$ python -q
>>> import numpy as np
>>> from numpy import linalg as LA
>>> np.set_printoptions(suppress=True, linewidth=100)
>>> K = np.array([[41, -17, -2], [-17, 10, -4], [-2, -4, 8]])
>>> K
array([[ 41, -17,  -2],
       [-17,  10,  -4],
       [ -2,  -4,   8]])
>>> # rank 2
>>> def softmax(z):
...     e = np.exp(z - z.max(axis=-1, keepdims=True))
...     return e / e.sum(axis=-1, keepdims=True)
... 
>>> np.round(softmax(K[2]), 1) + 0
array([0., 0., 1.])
>>> np.round(softmax(K).sum(axis=1), 1)
array([1., 1., 1.])
>>> S = K @ K.T / np.sqrt(3)
>>> np.round(softmax(S), 1) + 0
array([[1., 0., 0.],
       [0., 1., 0.],
       [0., 0., 1.]])
>>> np.round(softmax(S + np.triu(np.full(S.shape, -np.inf), 1)), 1) + 0
array([[1., 0., 0.],
       [0., 1., 0.],
       [0., 0., 1.]])
>>> U, sig, vt = LA.svd(K)
>>> vecs = vt[:(sig > 1e-8).sum()]
>>> rng = np.random.default_rng(132)
>>> x0 = K[1] + 5 * K[0] + rng.integers(2) * np.eye(3)[1]
>>> x0
array([188., -74., -14.])
>>> np.allclose(vecs.T @ vecs @ x0, x0)
False
>>> round(float(LA.norm(x0 - vecs.T @ vecs @ x0)), 1)
0.8
>>> A = np.load("data.npy")
>>> A
array([[3, 0, 0, 0, 0],
       [0, 3, 0, 0, 0],
       [0, 0, 2, 0, 0],
       [0, 0, 0, 1, 0],
       [0, 0, 0, 0, 5]])
>>> # splits into 5 blocks
>>> x0 = np.ones(5)
>>> for _ in range(6):
...     x0 = A @ x0
...     x0 /= LA.norm(x0)
...     print(round(x0 @ A @ x0, 1))
... 
3.9
4.5
4.8
4.9
5.0
5.0
>>> np.round(LA.eigvalsh(A)[-1], 1)
np.float64(5.0)
>>> Y = A[0, 0] * A[1:] - np.outer(A[1:, 0], A[0])
>>> Y
array([[ 0,  9,  0,  0,  0],
       [ 0,  0,  6,  0,  0],
       [ 0,  0,  0,  3,  0],
       [ 0,  0,  0,  0, 15]])
>>> A[:, 0] / A[0, 0]
array([1., 0., 0., 0., 0.])
>>> np.flatnonzero(~Y.round(6).any(axis=1))
array([], dtype=int64)
>>> round(LA.det(A[::-1]), 1)
np.float64(90.0)
>>> round(float(LA.det(2 * A)), 1), round(LA.det(A), 1)
(2880.0, np.float64(90.0))
>>> round(float(LA.det(A.T)), 1)
90.0
>>> np.einsum("ii->", A)
np.int64(14)
>>> np.poly(A)
array([   1.,  -14.,   74., -184.,  213.,  -90.])
>>> Y = LA.inv(A)
>>> np.round(LA.inv(Y), 1)
array([[3., 0., 0., 0., 0.],
       [0., 3., 0., 0., 0.],
       [0., 0., 2., 0., 0.],
       [0., 0., 0., 1., 0.],
       [0., 0., 0., 0., 5.]])
>>> np.round(LA.det(A) * Y, 1)
array([[30.,  0.,  0.,  0.,  0.],
       [ 0., 30.,  0.,  0.,  0.],
       [ 0.,  0., 45.,  0.,  0.],
       [ 0.,  0.,  0., 90.,  0.],
       [ 0.,  0.,  0.,  0., 18.]])
>>> round(float(LA.slogdet(A)[0]), 1)
1.0
>>> A.T @ A
array([[ 9,  0,  0,  0,  0],
       [ 0,  9,  0,  0,  0],
       [ 0,  0,  4,  0,  0],
       [ 0,  0,  0,  1,  0],
       [ 0,  0,  0,  0, 25]])
>>> np.round(LA.norm(A, axis=0), 1)
array([3., 3., 2., 1., 5.])
>>> np.round(LA.svd(A, compute_uv=False), 1)
array([5., 3., 3., 2., 1.])
>>> np.round(LA.pinv(A), 1)
array([[0.3, 0. , 0. , 0. , 0. ],
       [0. , 0.3, 0. , 0. , 0. ],
       [0. , 0. , 0.5, 0. , 0. ],
       [0. , 0. , 0. , 1. , 0. ],
       [0. , 0. , 0. , 0. , 0.2]])
>>> u = np.array([0, 3, 3, 3, 3]) + 0.5
>>> W0 = np.outer(u, u) / (u @ u)
>>> W0.round(1) + 0
array([[0. , 0. , 0. , 0. , 0. ],
       [0. , 0.2, 0.2, 0.2, 0.2],
       [0. , 0.2, 0.2, 0.2, 0.2],
       [0. , 0.2, 0.2, 0.2, 0.2],
       [0. , 0.2, 0.2, 0.2, 0.2]])
>>> # a projection of rank 1
>>> U, sig, vt = LA.svd(W0)
>>> np.argmax(sig[:-1] / (sig[1:] + 1e-6)) + 1
np.int64(1)
>>> Y = U[:, :1] @ np.diag(sig[:1]) @ vt[:1]
>>> round(np.abs(W0 - Y).max(), 1)
np.float64(0.0)
>>> round(float(LA.norm(W0 - Y, 2)), 1), np.round(sig[1], 1)
(0.0, np.float64(0.0))
>>> LA.lstsq(W0[:-1].T, W0[-1])[2]
np.int32(1)
>>> x0 = np.array([1, 2, -1, 4, -2])
>>> round(float(np.trace(W0)), 1)
1.0
>>> np.round(W0 @ W0 @ x0, 1)
array([0.1, 0.8, 0.8, 0.8, 0.8])
>>> round((x0 - W0 @ x0) @ (W0 @ x0), 1)
np.float64(0.0)
>>> mat = np.load("arr.npy")
>>> mat
array([[ 6,  4, 10,  8, -8],
       [ 0,  0,  0,  0,  0],
       [ 6,  4, 10,  8, -8]])
>>> # rows 0 and 2 are equal
>>> u = np.array([3, 6, 8])
>>> np.correlate(mat[2], mat[0], "full")
array([-48,  16,  12,  80, 280,  80,  12,  16, -48])
>>> np.cross(mat[2, :3], mat[0, :3])
array([0, 0, 0])
>>> np.array([np.convolve(row, u, "same") for row in mat])
array([[ 48, 102, 116, 104,  16],
       [  0,   0,   0,   0,   0],
       [ 48, 102, 116, 104,  16]])
>>> np.convolve(mat[2], u)
array([ 18,  48, 102, 116, 104,  16, -64])
>>> r = LA.matrix_rank(mat)
>>> r
np.int64(1)
>>> N = LA.svd(mat)[2][r:].T
>>> [int(LA.matrix_rank(mat[:i])) for i in range(1, len(mat) + 1)]
[1, 1, 1]
>>> np.round(mat @ N, 1) + 0
array([[0., 0., 0., 0.],
       [0., 0., 0., 0.],
       [0., 0., 0., 0.]])
>>> np.round(N @ N.T, 1)
array([[ 0.9, -0.1, -0.2, -0.2,  0.2],
       [-0.1,  0.9, -0.1, -0.1,  0.1],
       [-0.2, -0.1,  0.6, -0.3,  0.3],
       [-0.2, -0.1, -0.3,  0.8,  0.2],
       [ 0.2,  0.1,  0.3,  0.2,  0.8]])
>>> W1 = np.array([[2, 0, 2], [2, -1, 1], [-2, 0, 1], [1, -1, -2], [-2, -1, -2]])
>>> coef = np.array([5, 3, 0])
>>> H = np.maximum(mat @ W1 + coef, 0)
>>> H
array([[29,  0, 26],
       [ 5,  3,  0],
       [29,  0, 26]])
>>> LA.matrix_rank(H)
np.int64(2)
>>> np.round((H > 0).mean(axis=0), 1)
array([1. , 0.3, 0.7])
>>> (H > 0).astype(int)
array([[1, 0, 1],
       [1, 1, 0],
       [1, 0, 1]])
>>> basis = np.array([[-1, 7], [4, 9], [-3, -6]])
>>> H @ basis
array([[-107,   47],
       [   7,   62],
       [-107,   47]])
>>> (H @ basis).round(6).argmax(axis=1)
array([1, 1, 1])
>>> W1 @ basis
array([[ -8,   2],
       [ -9,  -1],
       [ -1, -20],
       [  1,  10],
       [  4, -11]])
>>> U, sig, vt = LA.svd(mat, full_matrices=False)
>>> np.allclose(U * sig @ vt, mat)
True
>>> np.round(U.T @ U, 1) + 0
array([[1., 0., 0.],
       [0., 1., 0.],
       [0., 0., 1.]])
>>> np.round(vt @ vt.T, 1) + 0
array([[1., 0., 0.],
       [0., 1., 0.],
       [0., 0., 1.]])
>>> M = np.loadtxt("test6.csv", delimiter=",")
>>> M
array([[ 1.5, -1.1, -7. , -0.1, -1.1],
       [-0.7, -1. ,  0. , -0.4, -0.8],
       [-0.8, -0.3,  3. , -1.9,  0. ],
       [ 0.9, -1.5,  2. , -0.5, -0.3]])
>>> # column 2 dominates
>>> M.sum(axis=0)
array([ 0.9, -3.9, -2. , -2.9, -2.2])
>>> M[4]
Traceback (most recent call last):
  File "<python-input-89>", line 1, in <module>
    M[4]
    ~^^^
IndexError: index 4 is out of bounds for axis 0 with size 4
>>> np.round(M - M[0], 1)
array([[ 0. ,  0. ,  0. ,  0. ,  0. ],
       [-2.2,  0.1,  7. , -0.3,  0.3],
       [-2.3,  0.8, 10. , -1.8,  1.1],
       [-0.6, -0.4,  9. , -0.4,  0.8]])
>>> np.round(LA.svd(M, compute_uv=False), 1)
array([8.1, 2.7, 1.6, 1. ])
>>> np.abs(M).max()
np.float64(7.0)
>>> Y = M + rng.integers(-2, 3, (4, 1)) @ rng.integers(-2, 3, (1, 5))
>>> Y
array([[ -0.5,  -3.1, -11. ,   3.9,  -5.1],
       [ -2.7,  -3. ,  -4. ,   3.6,  -4.8],
       [  1.2,   1.7,   7. ,  -5.9,   4. ],
       [ -1.1,  -3.5,  -2. ,   3.5,  -4.3]])
>>> np.round(LA.svd(Y - M, compute_uv=False), 1) + 0
array([15.,  0.,  0.,  0.])
>>> LA.matrix_rank(Y - M, tol=1e-8)
np.int64(1)
>>> np.abs(Y - M).sum(axis=1)
array([16., 16., 16., 16.])
>>> feats = np.loadtxt("layer18.csv", delimiter=",")
>>> feats
array([[ 3., -2., -1.],
       [ 0., -3., -1.],
       [ 0.,  2., -2.]])
>>> x0 = np.array([6, -7, 6])
>>> h1 = np.maximum(feats @ x0, 0)
>>> np.maximum(feats @ (3 * x0), 0)
array([78., 45.,  0.])
>>> np.maximum(feats @ x0, 0) - np.maximum(-feats @ x0, 0)
array([ 26.,  15., -26.])
>>> np.round(np.tanh(feats @ x0), 1)
array([ 1.,  1., -1.])
>>> round(float(LA.norm(feats, 2)), 1)
4.5
>>> round(LA.norm(feats[1] - feats[0]), 1)
np.float64(3.2)
>>> round(LA.norm(feats, 1), 1), np.round(LA.norm(feats, np.inf), 1)
(np.float64(7.0), np.float64(6.0))
>>> round(LA.norm(feats) ** 2 / LA.norm(feats, 2) ** 2, 1)
np.float64(1.6)
>>> Y = feats[0, 0] * feats[1:] - np.outer(feats[1:, 0], feats[0])
>>> Y
array([[ 0., -9., -3.],
       [ 0.,  6., -6.]])
>>> LA.matrix_rank(Y), LA.matrix_rank(feats)
(np.int64(2), np.int64(3))
>>> np.flatnonzero(~Y.round(6).any(axis=1))
array([], dtype=int64)
>>> sig = 5 * 0.9 ** np.arange(3)
>>> data = rng.normal(size=(18, 3)) * rng.permutation(sig)
>>> data.round(1) + 0
array([[-5.2,  2.9, -4.8],
       [-4.7,  3.5, -9.1],
       [-2.8,  5.7, -2.7],
       [-8.2, -5.4, -0.5],
       [ 4.6, -7.3, -0.2],
       [ 0.4,  5.7,  2.5],
       [-0.9, -1.9,  3.6],
       [ 0.4, -1.8, -3.8],
       [ 2.2, -2.1, -4.2],
       [ 2.9,  1.4, -4.5],
       [ 2.2,  4.5,  1.2],
       [ 5. , -6.9,  9.7],
       [ 0. ,  3.7, -3.7],
       [-5.5,  2.5,  0.5],
       [ 2.1, -6.2,  3.6],
       [ 2.1, -2.3, -0.9],
       [ 3.7,  0.2, -3.3],
       [ 3.8, -3.3, -8.2]])
>>> idx = rng.permutation(3)
>>> Y = data[:, idx] * rng.choice([-1, 1], 3)
>>> Y.round(1) + 0
array([[-2.9,  4.8, -5.2],
       [-3.5,  9.1, -4.7],
       [-5.7,  2.7, -2.8],
       [ 5.4,  0.5, -8.2],
       [ 7.3,  0.2,  4.6],
       [-5.7, -2.5,  0.4],
       [ 1.9, -3.6, -0.9],
       [ 1.8,  3.8,  0.4],
       [ 2.1,  4.2,  2.2],
       [-1.4,  4.5,  2.9],
       [-4.5, -1.2,  2.2],
       [ 6.9, -9.7,  5. ],
       [-3.7,  3.7,  0. ],
       [-2.5, -0.5, -5.5],
       [ 6.2, -3.6,  2.1],
       [ 2.3,  0.9,  2.1],
       [-0.2,  3.3,  3.7],
       [ 3.3,  8.2,  3.8]])
>>> U, _, vt = LA.svd(data.T @ Y)
>>> idx
array([1, 2, 0])
>>> np.round(LA.lstsq(data, Y)[0], 1) + 0
array([[ 0.,  0.,  1.],
       [-1.,  0.,  0.],
       [ 0., -1.,  0.]])
>>> idx = Y[:, 1] > np.median(Y[:, 1])
>>> u = Y[idx].mean(axis=0) - Y[~idx].mean(axis=0)
>>> np.argsort(-np.abs(u).round(6), kind="stable")
array([1, 0, 2])
>>> u.round(1)
array([-3. ,  7.1, -0.2])
>>> idx.astype(int)
array([1, 1, 1, 0, 0, 0, 0, 1, 1, 1, 0, 0, 1, 0, 0, 0, 1, 1])
>>> (((Y - Y.mean(axis=0)) @ u > 0) == idx).mean()
np.float64(1.0)
